$ python -q
>>> import numpy as np
>>> np.set_printoptions(precision=2, suppress=True, linewidth=100)
>>> J = np.load("a.npy")
>>> J
array([[0, 1, 1],
       [1, 0, 1],
       [1, 1, 0]])
>>> J @ (-1.0) ** np.arange(3)
array([0., 2., 0.])
>>> np.sort(np.abs(np.fft.fft(J[0]))), np.sort(np.linalg.svd(J, compute_uv=False))
(array([1., 1., 2.]), array([1., 1., 2.]))
>>> (J @ J)[0]
array([2, 1, 1])
>>> def softmax(z):
...     e = np.exp(z - z.max(axis=-1, keepdims=True))
...     return e / e.sum(axis=-1, keepdims=True)
... 
>>> softmax(J[2] + -3)
array([0.42, 0.42, 0.16])
>>> softmax(J[2])
array([0.42, 0.42, 0.16])
>>> S = J @ J.T / np.sqrt(3)
>>> softmax(S).round(6).argmax(axis=1)
array([0, 1, 2])
>>> vals, evecs = np.linalg.eigh(J)
>>> x = np.array([-1, 2, 1])
>>> x @ J @ x
np.int64(-2)
>>> K = np.load("case2.npy")
>>> K
array([[-2, -2],
       [-2, -2]])
>>> round(float(np.linalg.eigvalsh(K).min()), 2)
-4.0
>>> np.all(np.linalg.eigvalsh(K) > 0)
np.False_
>>> B = np.array([[-1, -1], [-5, 0], [5, 0]])
>>> Z = np.array([[1, 1, 3], [2, 2, 3]])
>>> rng = np.random.default_rng(28181)
>>> F = B @ Z + 0.1 * rng.normal(size=(3, 3))
>>> F
array([[ -3.03,  -2.84,  -5.92],
       [ -4.91,  -5.07, -15.08],
       [  5.05,   5.19,  15.  ]])
>>> round(float(np.linalg.det(F.T)), 2)
-0.48
>>> round(float(np.einsum("ij,ji->", F, F)), 2)
71.3
>>> B = np.array([[3, 1], [-2, 0], [4, -5]])
>>> F @ B
array([[-27.09,  26.55],
       [-64.91,  70.5 ],
       [ 64.74, -69.95]])
>>> np.vstack([F, B.T]).shape
(5, 3)
>>> np.einsum("ij,ij->i", F, F)
array([ 52.25, 277.23, 277.43])
>>> np.linalg.matrix_rank(np.vstack([F, B.T]))
np.int64(3)
>>> np.einsum("ik,kj->ij", F, B)
array([[-27.09,  26.55],
       [-64.91,  70.5 ],
       [ 64.74, -69.95]])
>>> np.einsum("ik,kj->ji", F, B)
array([[-27.09, -64.91,  64.74],
       [ 26.55,  70.5 , -69.95]])
>>> np.einsum("ij->j", F)
array([-2.89, -2.71, -6.  ])
>>> np.linalg.matrix_rank(F @ B)
np.int64(2)
>>> B.T @ F.T
array([[-27.09, -64.91,  64.74],
       [ 26.55,  70.5 , -69.95]])
